$ python3 -q
>>> import numpy as np
>>> np.set_printoptions(precision=2, suppress=True, linewidth=160)
>>> K = np.load("m.npy")
>>> K
array([[ 1.,  0.,  0.,  0.,  0.],
       [ 0.,  0.,  0.,  0.,  1.],
       [ 0.,  0.,  1.,  0.,  0.],
       [ 0.,  0.,  0.,  1.,  0.],
       [ 0., -1.,  0.,  0.,  0.]])
>>> u = np.array([-1, 2])
>>> np.cross(K[0, :3], K[4, :3])
array([ 0.,  0., -1.])
>>> np.correlate(K[0], K[4], "full")
array([ 0.,  0.,  0., -1.,  0.,  0.,  0.,  0.,  0.])
>>> np.polyval(u, K[0])
array([1., 2., 2., 2., 2.])
>>> t3 = np.stack([K, 4 * K, K[::-1]])
>>> print(np.einsum("bij,cij->bc", t3, t3))
[[ 5. 20.  1.]
 [20. 80.  4.]
 [ 1.  4.  5.]]
>>> np.linalg.norm(t3, axis=(1, 2))
array([2.24, 8.94, 2.24])
>>> m1 = np.loadtxt("x.csv", delimiter=",")
>>> m1
array([[0., 1., 1.],
       [1., 0., 1.],
       [1., 1., 0.]])
>>> W = np.array([[0, 5, 3, 0, 5], [5, 3, 2, 4, 2], [3, 1, 5, 4, 5]])
>>> c = np.array([0, -3, 1, 3, -3])
>>> act = np.maximum(m1 @ W + c, 0)
>>> (act > 0).astype(int)
array([[1, 1, 1, 1, 1],
       [1, 1, 1, 1, 1],
       [1, 1, 1, 1, 1]])
>>> (act > 0).mean(axis=0)
array([1., 1., 1., 1., 1.])
>>> C = np.array([[-1, 0, 3], [-1, 3, -4], [1, -3, -5], [0, 2, -2], [-2, 3, 5]])
>>> (act @ C).round(6).argmax(axis=1)
array([1, 1, 1])
>>> A2 = m1 / np.linalg.norm(m1, axis=1, keepdims=True)
>>> cov = A2 @ A2.T
>>> np.argwhere(np.triu(np.abs(cov) > 0.95, 1))
array([], shape=(0, 2), dtype=int64)
>>> cov
array([[1. , 0.5, 0.5],
       [0.5, 1. , 0.5],
       [0.5, 0.5, 1. ]])
>>> np.round(np.degrees(np.arccos(np.clip(cov[0, 2], -1, 1))), 2)
np.float64(60.0)
>>> print(np.linalg.norm(A2, axis=1))
[1. 1. 1.]
>>> w, evecs = np.linalg.eigh(m1)
>>> x0 = np.array([3, -6, -9])
>>> x0 @ m1 @ x0
np.float64(18.0)
>>> print((np.sign(evecs[:, -1].round(6)) == np.sign(evecs[0, -1].round(6))).astype(int))
[1 1 1]
>>> np.linalg.eigvalsh(m1[1:, 1:])
array([-1.,  1.])
>>> round(float(x0 @ m1 @ x0 / (x0 @ x0)), 2), np.round(w[0], 2), round(float(w[-1]), 2)
(0.14, np.float64(-1.0), 2.0)
>>> feats = 0.9 ** np.abs(np.subtract.outer(np.arange(4), np.arange(4)))
>>> feats
array([[1.  , 0.9 , 0.81, 0.73],
       [0.9 , 1.  , 0.9 , 0.81],
       [0.81, 0.9 , 1.  , 0.9 ],
       [0.73, 0.81, 0.9 , 1.  ]])
>>> w, evecs = np.linalg.eigh(feats)
>>> x0 = np.array([3, 2, -4, -4])
>>> print(evecs * np.sqrt(w) @ evecs.T)
[[0.78 0.44 0.33 0.28]
 [0.44 0.72 0.42 0.33]
 [0.33 0.42 0.72 0.44]
 [0.28 0.33 0.44 0.78]]
>>> evecs * np.maximum(w, 0) @ evecs.T
array([[1.  , 0.9 , 0.81, 0.73],
       [0.9 , 1.  , 0.9 , 0.81],
       [0.81, 0.9 , 1.  , 0.9 ],
       [0.73, 0.81, 0.9 , 1.  ]])
>>> rng = np.random.default_rng(896)
>>> lab = rng.permutation(4)
>>> lab
array([0, 1, 3, 2])
>>> A2 = feats[lab][:, lab]
>>> round(np.linalg.det(A2), 2), np.round(np.linalg.det(feats[lab]), 2)
(np.float64(0.01), np.float64(-0.01))
>>> print(np.diag(A2))
[1. 1. 1. 1.]
>>> np.trace(A2)
np.float64(4.0)
>>> A2
array([[1.  , 0.9 , 0.73, 0.81],
       [0.9 , 1.  , 0.81, 0.9 ],
       [0.73, 0.81, 1.  , 0.9 ],
       [0.81, 0.9 , 0.9 , 1.  ]])
>>> lab = rng.integers(0, 3, 4)
>>> F = np.array([[-2, -3, 5, -3], [-1, -4, -1, -2], [-1, -1, 1, 5], [2, 5, -1, -3]]) * (lab[:, None] == lab)
>>> F
array([[-2,  0,  0, -3],
       [ 0, -4,  0,  0],
       [ 0,  0,  1,  0],
       [ 2,  0,  0, -3]])
>>> print(np.sort(np.linalg.eigvals(F).real))
[-4.  -2.5 -2.5  1. ]
>>> round(float(np.linalg.det(F)), 2)
-48.0
>>> print(F @ F)
[[ -2   0   0  15]
 [  0  16   0   0]
 [  0   0   1   0]
 [-10   0   0   3]]
>>> print(np.flatnonzero(np.linalg.matrix_power((F != 0) + (F.T != 0) + np.eye(4), 4)[3]))
[0 3]
>>> np.round(np.linalg.det(2 * F), 2), round(np.linalg.det(F), 2)
(np.float64(-768.0), np.float64(-48.0))
>>> round(np.linalg.det(F[::-1]), 2)
np.float64(-48.0)
>>> round(float(np.linalg.det(F.T)), 2)
-48.0
>>> A = np.load("block17.npy")
>>> A
array([[ 3.,  2.,  0.,  1.],
       [ 2.,  5.,  2., -2.],
       [ 0.,  0.,  3., -1.],
       [ 0.,  0.,  0.,  1.]])
>>> A2 = A[0, 0] * A[1:] - np.outer(A[1:, 0], A[0])
>>> A2
array([[ 0., 11.,  6., -8.],
       [ 0.,  0.,  9., -3.],
       [ 0.,  0.,  0.,  3.]])
>>> A[:, 0] / A[0, 0]
array([1.  , 0.67, 0.  , 0.  ])
>>> print(np.linalg.matrix_rank(A2), np.linalg.matrix_rank(A))
3 4
>>> np.flatnonzero(~A2.round(6).any(axis=1))
array([], dtype=int64)
>>> Q, evecs = np.linalg.qr(A[:, :2])[0], np.linalg.qr(A[:, 2:])[0]
>>> sv = np.linalg.svd(Q.T @ evecs, compute_uv=False)
>>> sv
array([0.87, 0.36])
>>> w, evecs = np.linalg.eig(A)
>>> np.sort(np.linalg.eigvals(A.T))
array([1.  , 1.76, 3.  , 6.24])
>>> np.round(A @ evecs[:, 0] - w[0] * evecs[:, 0], 2) + 0
array([0., 0., 0., 0.])
>>> np.prod(w)
np.float64(33.0)
>>> print(np.sort(np.linalg.eigvals(np.linalg.inv(A))))
[0.16 0.33 0.57 1.  ]
>>> u = np.array([2, 0, 1])
>>> mat = np.array([np.roll(u, i) for i in range(3)])
>>> mat
array([[2, 0, 1],
       [1, 2, 0],
       [0, 1, 2]])
>>> W = np.array([[-1, 0, -2], [0, 2, -1], [2, -1, 2]])
>>> c = np.array([-2, 1, 0])
>>> act = np.maximum(mat @ W + c, 0)
>>> (act > 0).mean(axis=0)
array([0.33, 0.67, 0.33])
>>> C = np.array([[-3, 0, -1], [-3, -3, -3], [0, -3, -1]])
>>> print(act @ C)
[[  0   0   0]
 [-15 -15 -15]
 [ -9 -12  -8]]
>>> W @ C
array([[ 3,  6,  3],
       [-6, -3, -5],
       [-3, -3, -1]])
>>> u = np.array([-2, -3, -1])
>>> np.array([np.convolve(row, u, "same") for row in mat])
array([[-6, -4, -3],
       [-7, -7, -2],
       [-2, -7, -7]])
>>> np.convolve(mat[2], u)
array([ 0, -2, -7, -7, -2])
>>> np.cross(mat[2, :3], mat[1, :3])
array([-4,  2, -1])
>>> Q, Rm = np.linalg.qr(mat)
>>> np.allclose(Rm.T @ Rm, mat.T @ mat)
True
>>> Q
array([[-0.89,  0.39,  0.22],
       [-0.45, -0.78, -0.44],
       [-0.  , -0.49,  0.87]])
>>> np.round(np.trace(Q @ Q.T), 2)
np.float64(3.0)
>>> np.abs(np.diag(Rm))
array([2.24, 2.05, 1.96])
>>> E = np.array([[-1.1, -0.3, 0.7, -0.2],
...     [-2.3, -0.9, -0.7, 1.3],
...     [-0.9, -0.1, 0.4, 1.8],
...     [-1.8, 1.1, -0.4, 0.4],
...     [-0.5, 0.6, 1.2, 0.6]])
>>> E
array([[-1.1, -0.3,  0.7, -0.2],
       [-2.3, -0.9, -0.7,  1.3],
       [-0.9, -0.1,  0.4,  1.8],
       [-1.8,  1.1, -0.4,  0.4],
       [-0.5,  0.6,  1.2,  0.6]])
>>> Q = E.astype(float).copy()
>>> for j in range(4):
...     Q[:, j] -= Q[:, :j] @ (Q[:, :j].T @ Q[:, j])
...     Q[:, j] /= np.linalg.norm(Q[:, j])
... 
>>> np.round(Q.T @ E, 2) + 0
array([[ 3.29,  0.06,  0.18, -1.65],
       [ 0.  ,  1.57,  0.41, -0.24],
       [ 0.  ,  0.  ,  1.59,  0.4 ],
       [ 0.  ,  0.  ,  0.  ,  1.6 ]])
>>> np.round(Q.T @ Q, 2) + 0
array([[1., 0., 0., 0.],
       [0., 1., 0., 0.],
       [0., 0., 1., 0.],
       [0., 0., 0., 1.]])
>>> hat = E @ np.linalg.solve(E.T @ E, E.T)
>>> np.linalg.matrix_rank(np.eye(5) - hat)
np.int64(1)
>>> print(np.round((np.eye(5) - hat) @ E, 2) + 0)
[[0. 0. 0. 0.]
 [0. 0. 0. 0.]
 [0. 0. 0. 0.]
 [0. 0. 0. 0.]
 [0. 0. 0. 0.]]
>>> np.round(np.linalg.eigvalsh(hat), 2) + 0
array([0., 1., 1., 1., 1.])
>>> x0 = np.array([-2, -1, 1, 0])
>>> rhs = E @ x0
>>> np.round(np.linalg.pinv(E) @ E, 2) + 0
array([[1., 0., 0., 0.],
       [0., 1., 0., 0.],
       [0., 0., 1., 0.],
       [0., 0., 0., 1.]])
>>> print(np.round(np.linalg.solve(E.T @ E, E.T @ rhs), 2) + 0)
[-2. -1.  1.  0.]
>>> rhs = rhs + 0.3 * rng.normal(size=5)
>>> print(rhs)
[3.09 5.18 1.35 2.6  1.21]
>>> c, *_ = np.linalg.lstsq(E, rhs)
>>> c
array([-2.26, -0.91,  0.57, -0.45])
>>> c.round()
array([-2., -1.,  1., -0.])
>>> A2 = np.c_[E[:, :1] @ np.array([[4]]), np.array([2, -1, 2, -2, -1])]
>>> A2
array([[-4.4,  2. ],
       [-9.2, -1. ],
       [-3.6,  2. ],
       [-7.2, -2. ],
       [-2. , -1. ]])
>>> np.round(np.linalg.norm(A2 - E @ np.linalg.lstsq(E, A2)[0], axis=0), 2) + 0
array([0.  , 2.56])
>>> np.linalg.matrix_rank(np.c_[E, A2])
np.int64(5)
>>> x0 = np.array([-1, -1, 0, 0])
>>> a = np.maximum(E @ x0, 0)
>>> a
array([1.4, 3.2, 1. , 0.7, 0. ])
>>> np.tanh(E @ x0)
array([ 0.89,  1.  ,  0.76,  0.6 , -0.1 ])
>>> print(np.flatnonzero(a > 1e-9))
[0 1 2 3]
>>> M = np.array([[0, -1, 1, -2], [4, 3, 5, 2], [0, -1, 1, -2], [1, 0, 2, -1]])
>>> M
array([[ 0, -1,  1, -2],
       [ 4,  3,  5,  2],
       [ 0, -1,  1, -2],
       [ 1,  0,  2, -1]])
>>> x0 = np.array([-1, 1, 3, 0])
>>> print((M * x0).sum(axis=1))
[ 2 14  2  5]
>>> np.sign((M @ x0).round(6))
array([1, 1, 1, 1])
>>> M @ np.eye(4)[1]
array([-1.,  3., -1.,  0.])
>>> np.einsum("ij,j->i", M, x0)
array([ 2, 14,  2,  5])
>>> np.argsort(-np.linalg.norm(M, axis=0).round(6), kind="stable")[:3]
array([2, 0, 3])
>>> print(np.round(np.linalg.norm(M, 2) / np.linalg.norm(M), 2))
0.89
>>> print(np.linalg.matrix_rank(M, rtol=0.1))
2
>>> A2 = M + rng.integers(-2, 3, (4, 2)) @ rng.integers(-2, 3, (2, 4))
>>> A2
array([[ 1,  0,  1,  0],
       [ 2,  1,  5, -2],
       [ 0,  0,  2, -1],
       [ 4,  1,  0,  3]])
>>> print(np.round(np.linalg.svd(A2 - M, compute_uv=False), 2) + 0)
[7.6 2.3 0.  0. ]
>>> print(A2 - M)
[[ 1  1  0  2]
 [-2 -2  0 -4]
 [ 0  1  1  1]
 [ 3  1 -2  4]]
